% python3 -q
>>> import numpy as np
>>> np.set_printoptions(precision=2, suppress=True, linewidth=160, legacy="1.25")
>>> def tidy(a):
...     return np.round(a, 2) + 0
... 
>>> W0 = np.array([[1.39, 0.79, 0.07, 0.07, 0.06],
...     [0.2, 1.55, -1.04, -1.16, -0.16],
...     [-0.78, 1.45, 0.43, 1.58, 0.71],
...     [0.39, 0.7, -0.25, 0.5, -2.08],
...     [-1.38, 1.04, 1.67, -1.09, -0.63],
...     [1.9, 0.2, 1.0, 0.01, 0.37]])
>>> x0 = np.array([3, 3, 0, 2, 3])
>>> rhs = W0 @ x0
>>> tidy(np.linalg.pinv(W0) @ W0)
array([[1., 0., 0., 0., 0.],
       [0., 1., 0., 0., 0.],
       [0., 0., 1., 0., 0.],
       [0., 0., 0., 1., 0.],
       [0., 0., 0., 0., 1.]])
>>> rng = np.random.default_rng(89773)
>>> rhs = rhs + 0.3 * rng.normal(size=6)
>>> tidy(rhs)
array([ 6.97,  2.52,  7.44, -2.04, -5.04,  7.17])
>>> b, *_ = np.linalg.lstsq(W0, rhs)
>>> [round(float(np.linalg.norm(np.linalg.solve(W0.T @ W0 + lam * np.eye(5), W0.T @ rhs))), 2) for lam in (0, 1, 10, 100)]
[5.59, 4.78, 2.12, 0.33]
>>> tidy(W0.T @ (rhs - W0 @ b))
array([0., 0., 0., 0., 0.])
>>> print(tidy(np.linalg.norm(rhs - W0 @ b)))
0.2
>>> cov = W0.T @ W0
>>> print((W0 @ W0.T).shape)
(6, 6)
>>> tidy(np.linalg.eigvalsh(cov)[::-1])
array([8.97, 7.26, 5.89, 4.79, 3.88])
>>> np.linalg.matrix_rank(cov)
5
>>> K = np.loadtxt("sample12.csv", delimiter=",")
>>> print(tidy(K))
[[-38.22 -71.13 -41.39 -54.94]
 [-33.57 -62.34 -36.05 -47.67]
 [-20.2  -36.79 -20.65 -27.07]
 [-15.85 -28.38 -15.65 -20.52]
 [ -8.45 -14.    -7.28  -9.84]
 [  0.22   0.24   0.11   0.22]
 [  6.56   6.72   3.26   7.47]
 [  7.33   7.51   3.69   8.44]
 [  9.63   9.95   5.01  11.41]
 [ 12.57  13.15   6.8   15.32]
 [ 23.92  26.24  14.39  31.11]
 [ 33.9   38.37  21.6   45.49]]
>>> # rows and columns are dependent
>>> Uu, sigma, VT = np.linalg.svd(K)
>>> vecs = VT[:(sigma > 1e-8).sum()]
>>> x0 = K[5] + 2 * K[11] + rng.integers(2) * np.eye(4)[3]
>>> tidy(x0)
array([68.03, 76.98, 43.31, 92.21])
>>> np.linalg.matrix_rank(np.vstack([K, x0]))
4
>>> Ac = K - K.mean(axis=0)
>>> vecs = np.linalg.svd(Ac)[2][:3]
>>> out = Ac - Ac @ vecs.T @ vecs
>>> tidy((Ac @ vecs.T).std(axis=0))
array([51.73,  3.12,  0.81])
>>> np.linalg.norm(out, axis=1).round(6).argmax()
0
>>> tidy(np.cov(Ac @ vecs.T, rowvar=False))
array([[2919.6 ,    0.  ,    0.  ],
       [   0.  ,   10.59,    0.  ],
       [   0.  ,    0.  ,    0.71]])
>>> tidy(np.linalg.norm(out) / np.linalg.norm(Ac))
0.0
>>> J = np.array([[4, -4, -4, -4, 4, 4],
...     [-4, 4, 4, 4, -4, -4],
...     [4, -4, -4, -4, 4, 4],
...     [-3, 3, 3, 3, -3, -3],
...     [2, -2, -2, -2, 2, 2]])
>>> out = J[0, 0] * J[1:] - np.outer(J[1:, 0], J[0])
>>> print(out)
[[0 0 0 0 0 0]
 [0 0 0 0 0 0]
 [0 0 0 0 0 0]
 [0 0 0 0 0 0]]
>>> J[:, 0] / J[0, 0]
array([ 1.  , -1.  ,  1.  , -0.75,  0.5 ])
>>> data = np.load("m.npy")
>>> print(data)
[[-4 -3  0  0]
 [ 5  2  0  0]
 [ 0  0 -4 -3]
 [ 0  0  5  2]]
>>> # 2 groups of indices that never mix
>>> P = np.triu(np.array([[0, 1, 2, 1], [0, 2, 1, 0], [2, 2, 1, 1], [3, 2, 1, 1]]), 1) + np.eye(4)
>>> out = P @ data @ np.linalg.inv(P)
>>> tidy(np.poly(out))
array([ 1.,  4., 18., 28., 49.])
>>> P @ data - data @ P
array([[  5.,   6.,   8.,   0.],
       [  0.,  -5., -16.,  -8.],
       [  0.,   0.,   5.,   6.],
       [  0.,   0.,   0.,  -5.]])
>>> print(tidy(np.linalg.det(out)))
49.0
